$ python -q
>>> import numpy as np
>>> from numpy import linalg as LA
>>> np.set_printoptions(precision=2, suppress=True, linewidth=160)
>>> def rnd(a):
...     return np.round(a, 2) + 0
... 
>>> m1 = np.load("data.npy")
>>> rnd(m1)
array([[-0.23,  0.11, -0.05, -0.24,  0.13,  0.93],
       [-0.37, -0.49, -0.75,  0.18, -0.16,  0.  ],
       [ 0.18,  0.65, -0.54,  0.28,  0.42, -0.05],
       [-0.23,  0.28, -0.25, -0.84, -0.13, -0.3 ],
       [ 0.23,  0.35, -0.12,  0.16, -0.87,  0.18],
       [ 0.82, -0.35, -0.26, -0.32,  0.08,  0.13]])
>>> # columns are unit length and at right angles
>>> x0 = np.array([1, 1, 2, 0, 2, -2])
>>> rhs = m1 @ x0
>>> print(rnd(rhs))
[-1.8  -2.68  0.7  -0.1  -1.75 -0.17]
>>> rnd(LA.solve(m1, m1[:, 1]))
array([0., 1., 0., 0., 0., 0.])
>>> rnd(LA.solve(m1, 2 * rhs))
array([ 2.,  2.,  4.,  0.,  4., -4.])
>>> rnd(LA.solve(m1, rhs + m1[:, 5]))
array([ 1.,  1.,  2.,  0.,  2., -1.])
>>> rnd(LA.solve(m1, rhs))
array([ 1.,  1.,  2.,  0.,  2., -2.])
>>> x0 = np.array([2, -3, 1, -2, 1, -1])
>>> a = np.maximum(m1 @ x0, 0)
>>> rnd(m1 * (a > 1e-9)[:, None])
array([[ 0.  ,  0.  ,  0.  ,  0.  ,  0.  ,  0.  ],
       [ 0.  ,  0.  ,  0.  ,  0.  ,  0.  ,  0.  ],
       [ 0.  ,  0.  ,  0.  ,  0.  ,  0.  ,  0.  ],
       [-0.23,  0.28, -0.25, -0.84, -0.13, -0.3 ],
       [ 0.  ,  0.  ,  0.  ,  0.  ,  0.  ,  0.  ],
       [ 0.82, -0.35, -0.26, -0.32,  0.08,  0.13]])
>>> rnd(m1.T @ a)
array([ 2.42, -0.99, -0.88, -1.24,  0.19,  0.31])
>>> rnd(np.maximum(m1 @ (3 * x0), 0))
array([0.  , 0.  , 0.  , 0.91, 0.  , 9.1 ])
>>> rnd(a)
array([0.  , 0.  , 0.  , 0.3 , 0.  , 3.03])
>>> print(rnd(np.tanh(m1 @ x0)))
[-0.81 -0.48 -0.98  0.29 -0.97  1.  ]
>>> M = np.loadtxt("w.csv", delimiter=",")
>>> M
array([[4., 4., 0., 0., 0.],
       [4., 5., 4., 0., 0.],
       [0., 4., 5., 4., 0.],
       [0., 0., 4., 2., 4.],
       [0., 0., 0., 4., 4.]])
>>> # equal to its transpose
>>> other = M / np.sqrt((M ** 2).mean(axis=1, keepdims=True))
>>> LA.matrix_rank(other) == LA.matrix_rank(M)
np.True_
>>> rnd(other[3])
array([0.  , 0.  , 1.49, 0.75, 1.49])
>>> F = np.load("sample1.npy")
>>> F
array([[2, 2, 4, 3, 2, 0, 0, 3],
       [2, 2, 2, 4, 3, 2, 0, 0],
       [4, 2, 2, 2, 4, 3, 2, 0],
       [3, 4, 2, 2, 2, 4, 3, 2],
       [2, 3, 4, 2, 2, 2, 4, 3],
       [0, 2, 3, 4, 2, 2, 2, 4],
       [0, 0, 2, 3, 4, 2, 2, 2],
       [3, 0, 0, 2, 3, 4, 2, 2]])
>>> # symmetric, so the eigenvalues are real
>>> ev, evecs = LA.eigh(F)
>>> x0 = np.array([2, 2, -1, 1, -1, 1, 1, 3])
>>> (np.sign(evecs[:, -1].round(6)) == np.sign(evecs[0, -1].round(6))).astype(int)
array([1, 1, 1, 1, 1, 1, 1, 1])
>>> rnd(x0 @ F @ x0 / (x0 @ x0)), rnd(ev[0]), rnd(ev[-1])
(np.float64(5.18), np.float64(-5.91), np.float64(18.34))
>>> np.abs(F).sum(axis=1).max(), rnd(np.abs(ev).max())
(np.int64(22), np.float64(18.34))
>>> other = F / np.sqrt((F ** 2).mean(axis=1, keepdims=True))
>>> LA.matrix_rank(other) == LA.matrix_rank(F)
np.True_
>>> rnd(other[2])
array([1.5 , 0.75, 0.75, 0.75, 1.5 , 1.12, 0.75, 0.  ])
>>> rnd(F - F.mean(axis=1, keepdims=True))
array([[ 0.  ,  0.  ,  2.  ,  1.  ,  0.  , -2.  , -2.  ,  1.  ],
       [ 0.12,  0.12,  0.12,  2.12,  1.12,  0.12, -1.88, -1.88],
       [ 1.62, -0.38, -0.38, -0.38,  1.62,  0.62, -0.38, -2.38],
       [ 0.25,  1.25, -0.75, -0.75, -0.75,  1.25,  0.25, -0.75],
       [-0.75,  0.25,  1.25, -0.75, -0.75, -0.75,  1.25,  0.25],
       [-2.38, -0.38,  0.62,  1.62, -0.38, -0.38, -0.38,  1.62],
       [-1.88, -1.88,  0.12,  1.12,  2.12,  0.12,  0.12,  0.12],
       [ 1.  , -2.  , -2.  ,  0.  ,  1.  ,  2.  ,  0.  ,  0.  ]])
>>> f = np.array([0, -3, -1, 2, 4, 0, 0, -1])
>>> other = F + np.outer(f, np.eye(8)[7])
>>> rnd(LA.det(other) / LA.det(F)), rnd(1 + LA.solve(F, f)[7])
(np.float64(-1.34), np.float64(-1.34))
>>> LA.matrix_rank(other - F)
np.int64(1)
>>> LA.matrix_rank(LA.inv(other) - LA.inv(F), tol=1e-8)
np.int64(1)
>>> rnd(np.abs(LA.eigvals(F)).max())
np.float64(18.34)
>>> left, sigma, VT = LA.svd(F)
>>> np.argmax(sigma[:-1] / (sigma[1:] + 1e-6)) + 1
np.int64(7)
>>> other = left[:, :7] @ np.diag(sigma[:7]) @ VT[:7]
>>> rnd(np.abs(F - other).max())
np.float64(0.02)
>>> rnd(LA.norm(F - other, 2)), rnd(sigma[7])
(np.float64(0.05), np.float64(0.05))
>>> print(LA.matrix_rank(other))
7
